$ python -q
>>> import numpy as np
>>> np.set_printoptions(precision=1, suppress=True, linewidth=100, floatmode="fixed")
>>> Q, _ = np.linalg.qr(np.array([[-0.1, 2.0, -0.3, 0.3, 0.0],
...     [-0.4, -0.1, -0.6, -0.3, 1.2],
...     [-0.7, -1.1, 1.1, -0.1, -1.0],
...     [0.5, 1.4, -0.1, 0.7, 3.2],
...     [-0.3, 0.5, 0.8, -0.6, -0.1]]))
>>> J = Q[:, :5]
>>> J
array([[-0.1,  0.9,  0.1, -0.2, -0.4],
       [-0.4,  0.1,  0.7,  0.1,  0.6],
       [-0.7, -0.1, -0.4, -0.6,  0.1],
       [ 0.5,  0.3, -0.3, -0.4,  0.6],
       [-0.3,  0.3, -0.5,  0.7,  0.2]])
>>> # orthonormal columns
>>> u = np.array([5, -3, -4, 5, -5])
>>> out = J + np.outer(u, np.eye(5)[3])
>>> out
array([[-0.1,  0.9,  0.1,  4.8, -0.4],
       [-0.4,  0.1,  0.7, -2.9,  0.6],
       [-0.7, -0.1, -0.4, -4.6,  0.1],
       [ 0.5,  0.3, -0.3,  4.6,  0.6],
       [-0.3,  0.3, -0.5, -4.3,  0.2]])
>>> np.linalg.matrix_rank(np.linalg.inv(out) - np.linalg.inv(J), tol=1e-8)
np.int64(1)
>>> round(float(np.linalg.eigvals(J).sum().real), 1)
-0.5
>>> np.round(np.linalg.det(J.T), 1)
np.float64(1.0)
>>> np.kron(np.eye(2, dtype=int), J)
array([[-0.1,  0.9,  0.1, -0.2, -0.4, -0.0,  0.0,  0.0, -0.0, -0.0],
       [-0.4,  0.1,  0.7,  0.1,  0.6, -0.0,  0.0,  0.0,  0.0,  0.0],
       [-0.7, -0.1, -0.4, -0.6,  0.1, -0.0, -0.0, -0.0, -0.0,  0.0],
       [ 0.5,  0.3, -0.3, -0.4,  0.6,  0.0,  0.0, -0.0, -0.0,  0.0],
       [-0.3,  0.3, -0.5,  0.7,  0.2, -0.0,  0.0, -0.0,  0.0,  0.0],
       [-0.0,  0.0,  0.0, -0.0, -0.0, -0.1,  0.9,  0.1, -0.2, -0.4],
       [-0.0,  0.0,  0.0,  0.0,  0.0, -0.4,  0.1,  0.7,  0.1,  0.6],
       [-0.0, -0.0, -0.0, -0.0,  0.0, -0.7, -0.1, -0.4, -0.6,  0.1],
       [ 0.0,  0.0, -0.0, -0.0,  0.0,  0.5,  0.3, -0.3, -0.4,  0.6],
       [-0.0,  0.0, -0.0,  0.0,  0.0, -0.3,  0.3, -0.5,  0.7,  0.2]])
>>> round(np.linalg.det(2 * J), 1), round(np.linalg.det(J), 1)
(np.float64(32.0), np.float64(1.0))
>>> round(np.einsum("ii->", J), 1)
np.float64(-0.5)
>>> np.linalg.eigvals(J)
array([ 0.2+1.0j,  0.2-1.0j, -1.0+0.2j, -1.0-0.2j,  1.0+0.0j])
>>> round(np.linalg.det(J[::-1]), 1)
np.float64(1.0)
>>> Q, Rm = np.linalg.qr(J)
>>> np.trace(Q @ Q.T)
np.float64(5.0)
>>> np.allclose(Rm.T @ Rm, J.T @ J)
True
>>> Rm.round(1) + 0
array([[1.0, 0.0, 0.0, 0.0, 0.0],
       [0.0, 1.0, 0.0, 0.0, 0.0],
       [0.0, 0.0, 1.0, 0.0, 0.0],
       [0.0, 0.0, 0.0, 1.0, 0.0],
       [0.0, 0.0, 0.0, 0.0, 1.0]])
>>> x = np.array([1, 2, 0, 0, -3])
>>> np.linalg.inv(J)
array([[-0.1, -0.4, -0.7,  0.5, -0.3],
       [ 0.9,  0.1, -0.1,  0.3,  0.3],
       [ 0.1,  0.7, -0.4, -0.3, -0.5],
       [-0.2,  0.1, -0.6, -0.4,  0.7],
       [-0.4,  0.6,  0.1,  0.6,  0.2]])
>>> np.round(J.T @ (J @ x), 1) + 0
array([ 1.0,  2.0,  0.0,  0.0, -3.0])
>>> np.round(np.linalg.det(J), 1)
np.float64(1.0)
>>> [p for p in range(1, 25) if np.allclose(np.linalg.matrix_power(J, p), np.eye(5))]
[]
>>> M = np.loadtxt("w.csv", delimiter=",")
>>> M
array([[ 1.3, -2.7, -0.4],
       [ 0.0,  0.5, -3.0],
       [-2.7, -1.3, -0.2]])
>>> out = M / np.sqrt((M ** 2).mean(axis=1, keepdims=True))
>>> M - M.mean(axis=1, keepdims=True)
array([[ 1.9, -2.1,  0.2],
       [ 0.8,  1.3, -2.1],
       [-1.3,  0.1,  1.2]])
>>> np.linalg.matrix_rank(out) == np.linalg.matrix_rank(M)
np.True_
>>> Q, Rm = np.linalg.qr(M)
>>> Rm.round(1) + 0
array([[-3.0,  0.0,  0.0],
       [ 0.0, -3.0,  0.0],
       [ 0.0,  0.0, -3.0]])
>>> np.abs(np.diag(Rm))
array([3.0, 3.0, 3.0])
>>> Q @ Rm
array([[ 1.3, -2.7, -0.4],
       [ 0.0,  0.5, -3.0],
       [-2.7, -1.3, -0.2]])
>>> Z = np.array([[3, 0, 2, 1, 1], [0, 2, 0, 3, 1]])
>>> m1 = np.repeat(Z, 27 // 2, axis=0)
>>> rng = np.random.default_rng(92725)
>>> m1 = m1 + 0.3 * rng.normal(size=m1.shape)
>>> m1.round(1) + 0
array([[ 2.7,  0.1,  2.2,  0.4,  1.0],
       [ 3.0, -0.1,  1.7,  1.1,  0.6],
       [ 3.1, -0.2,  2.1,  1.4,  1.2],
       [ 3.3,  0.0,  2.1,  1.3,  1.3],
       [ 2.4, -0.1,  1.9,  0.8,  1.0],
       [ 2.9,  0.4,  2.0,  1.0,  1.0],
       [ 2.4,  0.0,  1.6,  1.5,  1.3],
       [ 2.9,  0.1,  2.2,  0.5,  0.5],
       [ 3.6,  0.1,  2.1,  0.7,  0.7],
       [ 3.6, -0.6,  2.2,  0.9,  1.0],
       [ 2.7, -0.2,  2.0,  1.7,  0.5],
       [ 3.3, -0.2,  2.2,  1.3,  0.3],
       [ 3.2,  0.0,  2.0,  0.7,  0.7],
       [-0.5,  2.0, -0.3,  3.3,  1.0],
       [ 0.0,  2.1, -0.1,  3.0,  1.1],
       [ 0.1,  1.3,  0.4,  2.9,  1.0],
       [-0.4,  2.1,  0.1,  2.8,  0.7],
       [ 0.5,  2.2,  0.4,  3.1,  1.1],
       [ 0.6,  1.8,  0.2,  3.3,  1.0],
       [-0.3,  2.1, -0.5,  3.0,  0.8],
       [-0.1,  2.4, -0.5,  3.4,  1.0],
       [ 0.2,  1.8, -0.1,  3.0,  1.0],
       [-0.2,  2.4,  0.0,  3.5,  0.5],
       [ 0.1,  2.5,  0.4,  3.3,  0.8],
       [-0.2,  2.2, -0.3,  3.4,  1.0],
       [-0.2,  2.1, -0.5,  2.9,  0.9]])
>>> Z = m1[[22, 20]].astype(float)
>>> for _ in range(6):
...     z = np.linalg.norm(m1[:, None] - Z, axis=-1).argmin(axis=1)
...     Z = np.array([m1[z == j].mean(axis=0) for j in range(2)])
... 
>>> z
array([0, 0, 0, 0, 0, 0, 0, 0, 0, 0, 0, 0, 0, 1, 1, 1, 1, 1, 1, 1, 1, 1, 1, 1, 1, 1])
>>> Z.round(1) + 0
array([[ 3.0, -0.1,  2.0,  1.0,  0.8],
       [ 0.0,  2.1, -0.1,  3.2,  0.9]])
>>> Z[1] - Z[0]
array([-3.0,  2.1, -2.1,  2.1,  0.1])
>>> np.bincount(z)
array([13, 13])
>>> th = np.sort(rng.uniform(-2, 2, 24))
>>> E = np.c_[th, th ** 2, th ** 3] @ np.array([[5, 1, 5, 0], [4, -5, 1, 5], [3, 1, 3, 2]])
>>> E
array([[-15.7, -27.0, -26.6,   4.3],
       [-15.6, -26.7, -26.3,   4.3],
       [ -9.2, -17.1, -16.3,   4.6],
       [ -7.0, -13.3, -12.6,   4.2],
       [ -4.3,  -7.7,  -7.6,   3.2],
       [ -3.9,  -6.7,  -6.7,   2.9],
       [ -3.5,  -5.7,  -5.9,   2.6],
       [ -3.3,  -5.4,  -5.6,   2.5],
       [ -2.8,  -4.2,  -4.6,   2.1],
       [ -2.8,  -4.0,  -4.4,   2.0],
       [ -2.7,  -3.7,  -4.2,   1.9],
       [ -2.6,  -3.7,  -4.2,   1.8],
       [ -2.1,  -2.3,  -3.0,   1.2],
       [ -1.7,  -1.6,  -2.4,   0.9],
       [  2.1,  -0.2,   1.8,   0.6],
       [  2.8,  -0.3,   2.3,   0.9],
       [  2.8,  -0.3,   2.3,   0.9],
       [  3.7,  -0.6,   3.0,   1.4],
       [ 10.7,  -2.6,   8.1,   6.1],
       [ 12.7,  -3.2,   9.5,   7.5],
       [ 13.0,  -3.3,   9.7,   7.7],
       [ 19.2,  -4.8,  14.3,  12.3],
       [ 32.5,  -7.4,  24.3,  22.5],
       [ 36.9,  -8.2,  27.8,  25.9]])
>>> z = E[:, 0] > np.median(E[:, 0])
>>> u = E[z].mean(axis=0) - E[~z].mean(axis=0)
>>> u
array([17.2,  7.5, 18.6,  4.3])
>>> round(float((((E - E.mean(axis=0)) @ u > 0) == z).mean()), 1)
0.9
>>> Ac = E - E.mean(axis=0)
>>> left, sv, VT = np.linalg.svd(Ac, full_matrices=False)
>>> VT[0] * np.sign(VT[0, np.abs(VT[0]).argmax()])
array([0.7, 0.2, 0.7, 0.3])
>>> np.searchsorted(np.cumsum(sv ** 2) / (sv ** 2).sum(), 0.9) + 1
np.int64(2)
>>> left, sv, VT = np.linalg.svd(E)
>>> np.argmax(sv[:-1] / (sv[1:] + 1e-6)) + 1
np.int64(3)
>>> out = left[:, :3] @ np.diag(sv[:3]) @ VT[:3]
>>> out
array([[-15.7, -27.0, -26.6,   4.3],
       [-15.6, -26.7, -26.3,   4.3],
       [ -9.2, -17.1, -16.3,   4.6],
       [ -7.0, -13.3, -12.6,   4.2],
       [ -4.3,  -7.7,  -7.6,   3.2],
       [ -3.9,  -6.7,  -6.7,   2.9],
       [ -3.5,  -5.7,  -5.9,   2.6],
       [ -3.3,  -5.4,  -5.6,   2.5],
       [ -2.8,  -4.2,  -4.6,   2.1],
       [ -2.8,  -4.0,  -4.4,   2.0],
       [ -2.7,  -3.7,  -4.2,   1.9],
       [ -2.6,  -3.7,  -4.2,   1.8],
       [ -2.1,  -2.3,  -3.0,   1.2],
       [ -1.7,  -1.6,  -2.4,   0.9],
       [  2.1,  -0.2,   1.8,   0.6],
       [  2.8,  -0.3,   2.3,   0.9],
       [  2.8,  -0.3,   2.3,   0.9],
       [  3.7,  -0.6,   3.0,   1.4],
       [ 10.7,  -2.6,   8.1,   6.1],
       [ 12.7,  -3.2,   9.5,   7.5],
       [ 13.0,  -3.3,   9.7,   7.7],
       [ 19.2,  -4.8,  14.3,  12.3],
       [ 32.5,  -7.4,  24.3,  22.5],
       [ 36.9,  -8.2,  27.8,  25.9]])
>>> Q, _ = np.linalg.qr(np.array([[-0.5, -0.3, -1.1, 1.4, -0.2],
...     [-0.4, -0.7, 1.3, -0.7, -1.8],
...     [-0.9, 0.4, -2.4, 1.3, 1.0],
...     [-1.3, 0.5, 0.7, -0.1, -0.1],
...     [-1.2, 0.7, -0.2, 0.7, 1.4]]))
>>> vecs, _ = np.linalg.qr(np.array([[1.1, 0.2, 0.2, 1.0],
...     [-0.2, 0.1, 1.6, 2.0],
...     [0.4, -0.8, -0.3, -0.2],
...     [-0.1, 1.2, -0.8, 0.1]]))
>>> sv = 20 * 0.7 ** np.arange(4)
>>> arr = Q[:, :4] * sv @ vecs[:4]
>>> arr
array([[ 5.3, -4.5,  7.0, -3.0],
       [ 0.5,  4.7, 11.3, -3.2],
       [10.2,  1.8, -2.2, -5.1],
       [10.2,  6.1,  2.8,  5.1],
       [11.0,  1.7, -0.1,  6.0]])
>>> P = arr @ np.linalg.solve(arr.T @ arr, arr.T)
>>> round(np.trace(P), 1)
np.float64(4.0)
>>> np.linalg.matrix_rank(np.eye(5) - P)
np.int64(1)
>>> np.diag(P)
array([0.9, 0.9, 1.0, 0.6, 0.6])
>>> P @ arr[:, 2]
array([ 7.0, 11.3, -2.2,  2.8, -0.1])
>>> np.round((np.eye(5) - P) @ arr, 1) + 0
array([[0.0, 0.0, 0.0, 0.0],
       [0.0, 0.0, 0.0, 0.0],
       [0.0, 0.0, 0.0, 0.0],
       [0.0, 0.0, 0.0, 0.0],
       [0.0, 0.0, 0.0, 0.0]])
>>> x = np.array([-3, 1, -2, 3])
>>> y = arr @ x
>>> np.round(np.linalg.pinv(arr) @ arr, 1) + 0
array([[1.0, 0.0, 0.0, 0.0],
       [0.0, 1.0, 0.0, 0.0],
       [0.0, 0.0, 1.0, 0.0],
       [0.0, 0.0, 0.0, 1.0]])
>>> y = y + 0.1 * rng.normal(size=5)
>>> y
array([-43.1, -29.0, -39.9, -14.9, -13.3])
>>> beta, *_ = np.linalg.lstsq(arr, y)
>>> [round(float(np.linalg.norm(np.linalg.solve(arr.T @ arr + lam * np.eye(4), arr.T @ y))), 2) for lam in (0, 1, 10, 100)]
[4.77, 4.74, 4.47, 3.03]
>>> W0 = np.loadtxt("mat.csv", delimiter=",")
>>> W0
array([[  77.7,  -59.5,   41.4, -101.1],
       [  79.7,  -58.1,   41.8, -100.8],
       [  79.9,  -60.1,   39.5, -101.6],
       [  80.3,  -59.0,   39.0, -101.1],
       [  79.5,  -59.0,   41.0,  -99.5],
       [  81.2,  -60.6,   40.1,  -97.6],
       [  81.3,  -61.4,   41.5, -100.3],
       [  79.4,  -58.3,   41.7, -101.5],
       [  79.7,  -61.3,   40.5, -100.3],
       [  79.4,  -60.0,   40.8, -100.4],
       [  79.9,  -59.8,   39.5,  -99.1],
       [  79.5,  -61.9,   42.0,  -97.6],
       [  81.5,  -61.4,   40.4,  -99.9],
       [  80.6,  -59.6,   41.3,  -98.8],
       [  79.1,  -61.3,   41.3,  -99.3],
       [  78.9,  -59.6,   39.8, -100.4],
       [  80.9,  -60.2,   37.6, -100.2],
       [  79.3,  -61.4,   41.0,  -99.6],
       [  78.7,  -60.8,   39.1, -102.4],
       [  79.9,  -60.9,   39.2, -101.1],
       [  81.3,  -62.8,   39.0,  -99.0],
       [  79.4,  -60.5,   39.7,  -98.7],
       [  78.7,  -59.1,   37.8, -101.0],
       [  79.6,  -59.9,   41.6,  -99.6],
       [  80.3,  -60.4,   39.8,  -99.7]])
>>> x = np.array([1, 1, 0, 4])
>>> y = W0 @ x
>>> np.round(np.linalg.pinv(W0) @ W0, 1) + 0
array([[1.0, 0.0, 0.0, 0.0],
       [0.0, 1.0, 0.0, 0.0],
       [0.0, 0.0, 1.0, 0.0],
       [0.0, 0.0, 0.0, 1.0]])
>>> np.round(np.linalg.lstsq(W0, y)[0], 1) + 0
array([1.0, 1.0, 0.0, 4.0])
>>> y = y + 0.3 * rng.normal(size=25)
>>> y
array([-386.8, -381.8, -386.9, -383.3, -377.6, -369.9, -381.2, -384.5, -383.1, -382.1, -376.6,
       -372.5, -379.5, -374.2, -379.6, -382.2, -380.1, -380.3, -392.1, -385.1, -377.4, -375.8,
       -384.4, -378.5, -378.6])
>>> beta, *_ = np.linalg.lstsq(W0, y)
>>> [round(float(np.linalg.norm(np.linalg.solve(W0.T @ W0 + lam * np.eye(4), W0.T @ y))), 2) for lam in (0, 1, 10, 100)]
[4.3, 4.21, 3.68, 2.76]
>>> beta.round(1) + 0
array([1.1, 1.0, 0.0, 4.0])
>>> out = np.c_[W0[:, :2] @ np.array([[0, 0], [2, 1]]), np.array([0, 3, 3, 0, 1, 3, 1, 2, 2, 3, 0, 1, 1, 2, 1, 0, 1, 2, 3, 3, 1, 3, 3, 1, 0])]
>>> out
array([[-119.0,  -59.5,    0.0],
       [-116.2,  -58.1,    3.0],
       [-120.2,  -60.1,    3.0],
       [-118.0,  -59.0,    0.0],
       [-118.0,  -59.0,    1.0],
       [-121.2,  -60.6,    3.0],
       [-122.8,  -61.4,    1.0],
       [-116.6,  -58.3,    2.0],
       [-122.6,  -61.3,    2.0],
       [-120.0,  -60.0,    3.0],
       [-119.6,  -59.8,    0.0],
       [-123.8,  -61.9,    1.0],
       [-122.8,  -61.4,    1.0],
       [-119.2,  -59.6,    2.0],
       [-122.6,  -61.3,    1.0],
       [-119.2,  -59.6,    0.0],
       [-120.4,  -60.2,    1.0],
       [-122.8,  -61.4,    2.0],
       [-121.6,  -60.8,    3.0],
       [-121.8,  -60.9,    3.0],
       [-125.6,  -62.8,    1.0],
       [-121.0,  -60.5,    3.0],
       [-118.2,  -59.1,    3.0],
       [-119.8,  -59.9,    1.0],
       [-120.8,  -60.4,    0.0]])
>>> np.round(np.linalg.lstsq(W0, out[:, 0])[0], 1) + 0
array([0.0, 2.0, 0.0, 0.0])
>>> np.linalg.matrix_rank(out)
np.int64(2)
